>>> import numpy as np
>>> np.set_printoptions(suppress=True, linewidth=160)
>>> rnd = lambda a: np.round(a, 2) + 0
>>> M = np.load("a.npy")
>>> M
array([[ 3,  0,  0,  0,  0,  0,  0,  0,  0,  0,  3,  0, -3,  0],
       [ 0,  2,  0,  3, -2,  3,  0,  0,  2,  0,  0, -2,  0,  2],
       [-2,  0,  3,  0,  0,  0,  0,  0,  0, -2,  1,  0,  2,  0],
       [ 0, -3,  0,  0, -1, -1,  2,  3,  0,  0,  0, -1,  0,  3],
       [ 0, -3,  0, -1,  3,  3,  1,  1, -2,  0,  0,  3,  0,  0],
       [ 0,  0,  0,  0,  0, -3,  2,  0, -3,  0,  0, -1,  0, -1],
       [ 0, -3,  0,  1,  3,  2, -3, -1,  1,  0,  0,  3,  0, -3],
       [ 0,  2,  0, -1, -2, -1, -2,  3, -2,  0,  0, -1,  0,  1],
       [ 0, -2,  0,  3,  3,  1,  2, -1, -1,  0,  0,  2,  0, -2],
       [-3,  0, -3,  0,  0,  0,  0,  0,  0,  3, -3,  0, -1,  0],
       [-3,  0,  3,  0,  0,  0,  0,  0,  0,  0, -1,  0,  1,  0],
       [ 0, -3,  0, -2,  3, -2, -1, -2,  0,  0,  0,  2,  0, -2],
       [-1,  0,  2,  0,  0,  0,  0,  0,  0,  1, -1,  0,  3,  0],
       [ 0, -3,  0, -2,  0, -2,  3, -1, -1,  0,  0,  3,  0, -3]])
>>> # splits into 2 blocks
>>> w1 = np.array([[-2, 0],
...     [2, 1],
...     [0, 2],
...     [2, -1],
...     [0, 0],
...     [-2, -1],
...     [-1, 0],
...     [-2, -1],
...     [2, -1],
...     [1, -2],
...     [-2, 1],
...     [1, 2],
...     [2, -2],
...     [0, 1]])
>>> beta = np.array([0, 1])
>>> hid = np.maximum(M @ w1 + beta, 0)
>>> (hid > 0).astype(int)
array([[0, 1],
       [1, 0],
       [1, 1],
       [0, 0],
       [0, 1],
       [0, 1],
       [1, 0],
       [0, 1],
       [0, 0],
       [1, 0],
       [1, 1],
       [1, 1],
       [1, 0],
       [0, 1]])
>>> hid
array([[ 0, 10],
       [ 6,  0],
       [ 4,  8],
       [ 0,  0],
       [ 0,  3],
       [ 0,  4],
       [ 2,  0],
       [ 0,  3],
       [ 0,  0],
       [13,  0],
       [10,  4],
       [ 1,  6],
       [11,  0],
       [ 0,  7]])
>>> rnd((hid > 0).mean(axis=0))
array([0.5 , 0.57])
>>> np.linalg.matrix_rank(hid)
np.int64(2)
>>> W2 = np.array([[3, 4, 0], [1, 2, 1]])
>>> (hid @ W2).round(6).argmax(axis=1)
array([1, 1, 1, 0, 1, 1, 1, 1, 0, 1, 1, 1, 1, 1])
>>> hid @ W2
array([[10, 20, 10],
       [18, 24,  0],
       [20, 32,  8],
       [ 0,  0,  0],
       [ 3,  6,  3],
       [ 4,  8,  4],
       [ 6,  8,  0],
       [ 3,  6,  3],
       [ 0,  0,  0],
       [39, 52,  0],
       [34, 48,  4],
       [ 9, 16,  6],
       [33, 44,  0],
       [ 7, 14,  7]])
